% python3 -q
>>> import numpy as np
>>> np.set_printoptions(suppress=True, linewidth=100)
>>> m1 = np.loadtxt("data.csv", delimiter=",")
>>> print(m1)
[[ 0.   0.4  2.2  1.1]
 [-1.2  0.  -0.1  1.1]
 [ 1.  -0.6 -0.3 -0.5]
 [ 0.2  0.3 -1.1  1.3]]
>>> B = np.array([[-4, 0, 0], [5, 0, 3], [-2, -3, -5], [4, -5, 0]])
>>> print(np.round(m1 @ B, 1))
[[  2.  -12.1  -9.8]
 [  9.4  -5.2   0.5]
 [ -8.4   3.4  -0.3]
 [  8.1  -3.2   6.4]]
>>> print(np.round(np.einsum("ij->j", m1), 1) + 0)
[0.  0.1 0.7 3. ]
>>> print(np.linalg.matrix_rank(np.vstack([m1, B.T])))
4
>>> print(np.linalg.matrix_rank(m1 @ B))
3
>>> feats = np.array([[-1, 1, 2], [-1, -1, -1], [-1, 0, 1], [-2, 2, 0]])
>>> feats[1] = feats[0]
>>> print(feats)
[[-1  1  2]
 [-1  1  2]
 [-1  0  1]
 [-2  2  0]]
>>> # rows 0 and 1 are equal
>>> B = np.array([[-5, -8, -1], [4, -4, 0]])
>>> cent = np.kron(B, feats)
>>> print(np.round(np.linalg.norm(cent, 2), 1), np.round(np.linalg.norm(B, 2) * np.linalg.norm(feats, 2), 1))
40.1 40.1
>>> print(cent.shape)
(8, 9)
>>> vec = np.array([-6, -6, 6])
>>> rhs = feats @ vec
>>> print(np.round(np.linalg.lstsq(feats, rhs)[0], 1))
[-6. -6.  6.]
>>> print(np.round(np.linalg.solve(feats.T @ feats, feats.T @ rhs), 1))
[-6. -6.  6.]
>>> print(rhs)
[12 12 12  0]
>>> rng = np.random.default_rng(8552)
>>> rhs = rhs + 0.3 * rng.normal(size=4)
>>> print(rhs.round(1))
[12.3 11.6 12.  -0.1]
>>> coef, *_ = np.linalg.lstsq(feats, rhs)
>>> print([round(float(np.linalg.norm(np.linalg.solve(feats.T @ feats + lam * np.eye(3), feats.T @ rhs))), 2) for lam in (0, 1, 10, 100)])
[10.46, 6.26, 3.02, 0.63]
>>> print(round(float(np.linalg.norm(rhs - feats @ coef)), 1))
0.5
>>> M = np.array([[4.0, 0.0, -3.0, -6.0],
...     [3.0, -8.0, -4.0, 9.0],
...     [-6.0, -1.0, 9.0, 4.0],
...     [0.0, 0.0, 0.0, -4.0]])
>>> print(M)
[[ 4.  0. -3. -6.]
 [ 3. -8. -4.  9.]
 [-6. -1.  9.  4.]
 [ 0.  0.  0. -4.]]
>>> print(np.round(np.abs(np.linalg.eigvals(M)).max(), 1))
11.6
>>> print(np.allclose(M @ M.T, M.T @ M))
False
>>> np.linalg.determinant(M)
Traceback (most recent call last):
  File "<python-input-32>", line 1, in <module>
    np.linalg.determinant(M)
    ^^^^^^^^^^^^^^^^^^^^^
AttributeError: module 'numpy.linalg' has no attribute 'determinant'
>>> print((M - M.T) / 2)
[[ 0.  -1.5  1.5 -3. ]
 [ 1.5  0.  -1.5  4.5]
 [-1.5  1.5  0.   2. ]
 [ 3.  -4.5 -2.   0. ]]
>>> print(round(np.linalg.det(M), 1))
604.0
>>> B = np.array([[0, 0, 1], [1, 2, 3], [0, 1, 3], [0, 2, 1]])
>>> print(np.linalg.matrix_rank(M @ B))
3
>>> print(np.einsum("ik,kj->ji", M, B))
[[  0.  -8.  -1.   0.]
 [-15.  -2.  15.  -8.]
 [-11. -24.  22.  -4.]]
>>> print(M @ B)
[[  0. -15. -11.]
 [ -8.  -2. -24.]
 [ -1.  15.  22.]
 [  0.  -8.  -4.]]
>>> print(np.einsum("ij->j", M))
[ 1. -9.  2.  3.]
>>> print(B.T @ M.T)
[[  0.  -8.  -1.   0.]
 [-15.  -2.  15.  -8.]
 [-11. -24.  22.  -4.]]
>>> X = np.array([[0.2, 0.1, -0.2], [-1.5, -2.2, -2.1], [0.8, -1.0, 0.4]])
>>> X[:, 1] *= 10
>>> print(X)
[[  0.2   1.   -0.2]
 [ -1.5 -22.   -2.1]
 [  0.8 -10.    0.4]]
>>> # column 1 dominates
>>> vec = np.array([3, 1, -3])
>>> a = np.maximum(X @ vec, 0)
>>> print(a)
[2.2 0.  0. ]
>>> print(np.maximum(X @ vec, 0) - np.maximum(-X @ vec, 0))
[  2.2 -20.2  -8.8]
>>> print(np.flatnonzero(a > 1e-9))
[0]
>>> print(X * (a > 1e-9)[:, None])
[[ 0.2  1.  -0.2]
 [-0.  -0.  -0. ]
 [ 0.  -0.   0. ]]
>>> print(np.maximum(X @ (3 * vec), 0))
[6.6 0.  0. ]
>>> vec = np.array([-2, -3, -5])
>>> rhs = X @ vec
>>> coef, lr = np.zeros(3), 1 / np.linalg.norm(X, 2) ** 2
>>> for i in range(10):
...     coef -= lr * X.T @ (X @ coef - rhs)
...     if i % 2 == 0: print(i, round(np.linalg.norm(X @ coef - rhs), 1))
... 
0 8.4
2 8.3
4 8.2
6 8.1
8 8.0
>>> print(coef.round(1))
[-0.3 -3.4 -0.4]
>>> G = X.T @ X
>>> print(np.linalg.matrix_rank(G))
3
>>> print(G.round(1))
[[  2.9  25.2   3.4]
 [ 25.2 585.   42. ]
 [  3.4  42.    4.6]]
>>> print(np.allclose(G, G.T))
True
>>> print(np.round(np.linalg.svd(X, compute_uv=False) ** 2, 1))
[589.1   3.3   0.1]
>>> U, sigma, VT = np.linalg.svd(X)
>>> print(sigma.round(1))
[24.3  1.8  0.3]
>>> B = U[:, :1] @ np.diag(sigma[:1]) @ VT[:1]
>>> print(B.round(1) + 0)
[[  0.    1.    0.1]
 [ -1.  -22.1  -1.6]
 [ -0.4  -9.9  -0.7]]
>>> print(np.linalg.matrix_rank(B))
1
>>> print(round(np.linalg.norm(X - B) / np.linalg.norm(X), 1))
0.1
>>> print(round(np.abs(X - B).max(), 1))
1.2
>>> hat = np.triu(np.array([[8, 8, 1], [3, 2, 5], [5, 1, 3]]), 1) + np.eye(3)
>>> B = hat @ X @ np.linalg.inv(hat)
>>> print(hat @ X - X @ hat)
[[ -11.2 -187.6  -21.6]
 [   4.   -38.   113.5]
 [   0.    -6.4   49.2]]
>>> print(B.round(1))
[[-11.  -97.  479.4]
 [  2.5 -92.  457.4]
 [  0.8 -16.4  81.6]]
>>> print(np.round(np.poly(B), 1))
[  1.   21.4 -32.5  13.6]
>>> A = np.eye(3, dtype=int)[rng.permutation(3)] * np.array([3, -1, 2])
>>> print(A)
[[ 3  0  0]
 [ 0 -1  0]
 [ 0  0  2]]
>>> print(np.all(np.linalg.eigvalsh(A) > 0))
False
>>> print(np.round(np.linalg.eigvals(A), 1))
[ 3. -1.  2.]
>>> print(np.poly(A))
[ 1. -4.  1.  6.]
>>> print(np.einsum("ii->", A))
4
>>> print(round(float(np.linalg.det(2 * A)), 1), round(float(np.linalg.det(A)), 1))
-48.0 -6.0
>>> print(np.round(np.linalg.det(A.T), 1))
-6.0
>>> print(np.kron(np.eye(2, dtype=int), A))
[[ 3  0  0  0  0  0]
 [ 0 -1  0  0  0  0]
 [ 0  0  2  0  0  0]
 [ 0  0  0  3  0  0]
 [ 0  0  0  0 -1  0]
 [ 0  0  0  0  0  2]]
>>> B = np.array([[0]])
>>> cent = np.array([[5, -6, 7], [-3, 0, 1], [3, 0, -4]])
>>> K = np.block([[B, np.zeros((1, 3))], [np.zeros((3, 1)), cent]])
>>> print(K)
[[ 0.  0.  0.  0.]
 [ 0.  5. -6.  7.]
 [ 0. -3.  0.  1.]
 [ 0.  3.  0. -4.]]
>>> # rank 3
>>> rank = np.linalg.matrix_rank(K)
>>> print(rank)
3
>>> N = np.linalg.svd(K)[2][rank:].T
>>> print([int(np.linalg.matrix_rank(K[:, :j + 1])) for j in range(4)])
[0, 1, 2, 3]
>>> print(np.linalg.matrix_rank(K, rtol=0.1))
2
>>> W0 = np.loadtxt("arr.csv", delimiter=",")
>>> print(W0)
[[ 5. -8.  3. -7.]
 [-8. 16. -4.  4.]
 [ 3. -4.  2. -6.]
 [-7.  4. -6. 26.]]
>>> # null space of dimension 2
>>> ev, vecs = np.linalg.eigh(W0)
>>> vec = np.array([-1, 1, 0, 2])
>>> print((np.sign(vecs[:, -1].round(6)) == np.sign(vecs[0, -1].round(6))).astype(int))
[1 0 1 0]
>>> print(np.round(vecs * np.maximum(ev, 0) @ vecs.T, 1))
[[ 5. -8.  3. -7.]
 [-8. 16. -4.  4.]
 [ 3. -4.  2. -6.]
 [-7.  4. -6. 26.]]
>>> print(np.round(vecs * np.abs(ev) @ vecs.T, 1))
[[ 5. -8.  3. -7.]
 [-8. 16. -4.  4.]
 [ 3. -4.  2. -6.]
 [-7.  4. -6. 26.]]
>>> print(round(vec @ W0 @ vec / (vec @ vec), 1), round(ev[0], 1), round(ev[-1], 1))
30.8 -0.0 32.9
>>> print(np.abs(W0).sum(axis=1).max(), round(np.abs(ev).max(), 1))
43.0 32.9
>>> print(np.round(W0 @ np.linalg.pinv(W0) @ W0, 1))
[[ 5. -8.  3. -7.]
 [-8. 16. -4.  4.]
 [ 3. -4.  2. -6.]
 [-7.  4. -6. 26.]]
>>> print(np.linalg.lstsq(W0[:-1].T, W0[-1])[2])
2
>>> print(np.unique(W0.round(6), axis=0).shape)
(4, 4)
